In [1]: import numpy as np

In [2]: np.set_printoptions(precision=2, suppress=True, linewidth=140, sign=" ")

In [3]: data = np.load("mat.npy")

In [4]: print(data)
[[ 0  5  7  3  3]
 [ 0  0  5  9  7]
 [ 0  0  0  3 -5]
 [ 0  0  0  0  0]
 [ 0  0  0  0  0]]

In [5]: Uu, sv, Vt = np.linalg.svd(data, full_matrices=False)

In [6]: print(round(np.sqrt((sv ** 2).sum()), 2), np.round(np.linalg.norm(data), 2))
16.76 16.76

In [7]: print(np.abs(Vt[0]))
[ 0.    0.19  0.55  0.61  0.53]

In [8]: print(np.abs(Uu[:, 0]).round(6).argmax())
1

In [9]: print(np.allclose(Uu * sv @ Vt, data))
True

In [10]: print(np.cumsum(sv ** 2) / np.sum(sv ** 2))
[ 0.76  0.88  1.    1.    1.  ]

In [11]: print(sv)
[ 14.59   5.9    5.77   0.     0.  ]

In [12]: print(np.round(Uu.T @ data @ Vt.T, 2) + 0)
[[ 14.59   0.     0.     0.     0.  ]
 [  0.     5.9    0.     0.     0.  ]
 [  0.     0.     5.77   0.     0.  ]
 [  0.     0.     0.     0.     0.  ]
 [  0.     0.     0.     0.     0.  ]]

In [13]: print(np.unique(data.round(6), axis=0).shape)
(4, 5)

In [14]: print(np.round(data @ np.linalg.pinv(data) @ data, 2) + 0)
[[ 0.  5.  7.  3.  3.]
 [ 0.  0.  5.  9.  7.]
 [ 0.  0.  0.  3. -5.]
 [ 0.  0.  0.  0.  0.]
 [ 0.  0.  0.  0.  0.]]

In [15]: print(round(np.trace(np.linalg.pinv(data) @ data), 2))
3.0

In [16]: print(np.allclose(data[:-1].T @ np.linalg.lstsq(data[:-1].T, data[-1])[0], data[-1]))
True

In [17]: print(np.linalg.cond(data) > 100)
True

In [18]: print([round(float(x), 2) for x in np.linalg.svd(data, compute_uv=False)[:3]])
[14.59, 5.9, 5.77]
